In [1]: import numpy as np

In [2]: from numpy import linalg as LA

In [3]: np.set_printoptions(precision=2, suppress=True, linewidth=200, sign=" ")

In [4]: def rd(a):
   ...:     return np.round(a, 2) + 0
   ...: 

In [5]: X = np.load("block6.npy")

In [6]: X
Out[6]: 
array([[ 0, -4,  6, -1, -2, -2,  3, -2,  4,  2, -6],
       [ 4,  0, -3,  3, -3, -1,  4,  4,  0,  0,  0],
       [-6,  3,  0,  3, -2, -3,  0,  2,  0, -1, -2],
       [ 1, -3, -3,  0,  0,  2,  1,  3,  3,  0, -2],
       [ 2,  3,  2,  0,  0,  0,  1,  1, -4,  6, -2],
       [ 2,  1,  3, -2,  0,  0,  1,  0, -2,  3,  2],
       [-3, -4,  0, -1, -1, -1,  0,  0,  2,  5, -1],
       [ 2, -4, -2, -3, -1,  0,  0,  0, -1, -5,  5],
       [-4,  0,  0, -3,  4,  2, -2,  1,  0, -4, -3],
       [-2,  0,  1,  0, -6, -3, -5,  5,  4,  0,  1],
       [ 6,  0,  2,  2,  2, -2,  1, -5,  3, -1,  0]])

In [7]: x = np.array([-1, 1, 0, 1, -2, 2, -3, 0, 0, -1, 3])

In [8]: rd(LA.svd(X, compute_uv=False))
Out[8]: array([ 13.8 ,  13.8 ,  11.56,  11.56,   8.6 ,   8.6 ,   5.48,   5.48,   1.76,   1.76,   0.  ])

In [9]: rd(LA.det(X))
Out[9]: np.float64(0.0)

In [10]: O = LA.solve(np.eye(11) - X, np.eye(11) + X)

In [11]: rd(LA.det(O))
Out[11]: np.float64(1.0)

In [12]: np.allclose(X[:-1].T @ LA.lstsq(X[:-1].T, X[-1])[0], X[-1])
Out[12]: True

In [13]: print(LA.lstsq(X[:-1].T, X[-1])[2])
10

In [14]: np.abs(np.diag(LA.qr(X)[1])) > 1e-9
Out[14]: array([ True,  True,  True,  True,  True,  True,  True,  True,  True,  True, False])

In [15]: E = np.load("arr.npy")

In [16]: print(E)
[[-0.16  0.11  1.52 -2.95]
 [-0.42  0.32  0.46 -3.88]
 [ 0.89  0.49  1.27  3.28]
 [-0.08  0.16  0.01  1.12]
 [ 0.1  -0.59 -4.   -0.06]
 [ 0.06  0.34 -1.07 -1.9 ]
 [-1.89  0.4   0.88  0.23]
 [-1.58 -0.1  -2.34 -0.98]
 [-0.61  0.05 -2.43  0.86]
 [-1.38 -0.26 -0.58  2.43]
 [-0.12 -0.3  -0.98 -2.08]
 [-0.55 -0.3   1.52 -0.22]
 [-0.82  0.52  1.1   0.76]
 [ 1.16 -0.34  1.2   1.94]
 [ 0.18  0.11 -0.67 10.01]
 [-1.01 -0.07  1.34 -4.61]
 [ 0.55 -0.04 -2.18  2.24]
 [-0.28  0.05 -2.93  2.95]
 [-0.99  0.37 -2.55 -0.59]
 [-0.56  0.55 -3.26 -0.8 ]
 [-0.36 -0.61 -0.72  1.18]
 [-0.44  0.15 -0.42  1.24]
 [-0.16  0.08  2.06 -0.79]
 [-0.53  0.02  0.71 -1.6 ]
 [ 0.73 -0.45 -1.85  0.29]
 [ 0.94 -0.64 -0.97  1.5 ]]

In [17]: dist = LA.norm(E[:, None] - E[None], axis=-1)

In [18]: np.flatnonzero(dist[20] < dist.mean() / 2)
Out[18]: array([  3,   8,   9,  20,  21,  24,  25])

In [19]: dist[20].round(6).argsort(kind="stable")[:4]
Out[19]: array([ 20,  21,   3,  25])

In [20]: (dist + 1e9 * np.eye(26)).round(6).argmin(axis=1)
Out[20]: array([  1,  15,  13,  21,  19,  10,  12,  18,  18,  21,   5,  22,   6,   2,   2,   1,  17,  16,   7,  18,  21,   3,  11,  22,  25,  20])

In [21]: dist.shape
Out[21]: (26, 26)

In [22]: print(dist.mean(axis=1).argmax())
14

In [23]: rd(dist[:5, :5])
Out[23]: 
array([[ 0.  ,  1.45,  6.33,  4.34,  6.28],
       [ 1.45,  0.  ,  7.33,  5.03,  5.97],
       [ 6.33,  7.33,  0.  ,  2.7 ,  6.38],
       [ 4.34,  5.03,  2.7 ,  0.  ,  4.25],
       [ 6.28,  5.97,  6.38,  4.25,  0.  ]])

In [24]: cov = E.T @ E

In [25]: rd(LA.svd(E, compute_uv=False) ** 2)
Out[25]: array([ 206.04,   78.18,   15.29,    2.66])

In [26]: rd(np.trace(cov)), rd((E ** 2).sum())
Out[26]: (np.float64(302.17), np.float64(302.17))

In [27]: (E @ E.T).shape
Out[27]: (26, 26)

In [28]: Ac = E - E.mean(axis=0)

In [29]: U, sv, Vh = LA.svd(Ac, full_matrices=False)

In [30]: rd((sv ** 2).sum() ** 2 / (sv ** 4).sum())
Out[30]: np.float64(1.82)

In [31]: print(LA.matrix_rank(Ac))
4

In [32]: rd(Ac.mean(axis=0))
Out[32]: array([ 0.,  0.,  0.,  0.])

In [33]: (np.sign(U[:, 0]) == np.sign(U[0, 0])).astype(int)
Out[33]: array([ 1,  1,  0,  0,  0,  1,  1,  1,  0,  0,  1,  1,  0,  0,  0,  1,  0,  0,  1,  1,  0,  0,  1,  1,  0,  0])

In [34]: rd(sv)
Out[34]: array([ 14.18,   8.43,   3.65,   1.62])

In [35]: np.abs(U[:, 0]).argmax()
Out[35]: np.int64(14)

In [36]: rd(sv ** 2 / (sv ** 2).sum())
Out[36]: array([ 0.7 ,  0.25,  0.05,  0.01])

In [37]: np.searchsorted(np.cumsum(sv ** 2) / (sv ** 2).sum(), 0.9) + 1
Out[37]: np.int64(2)
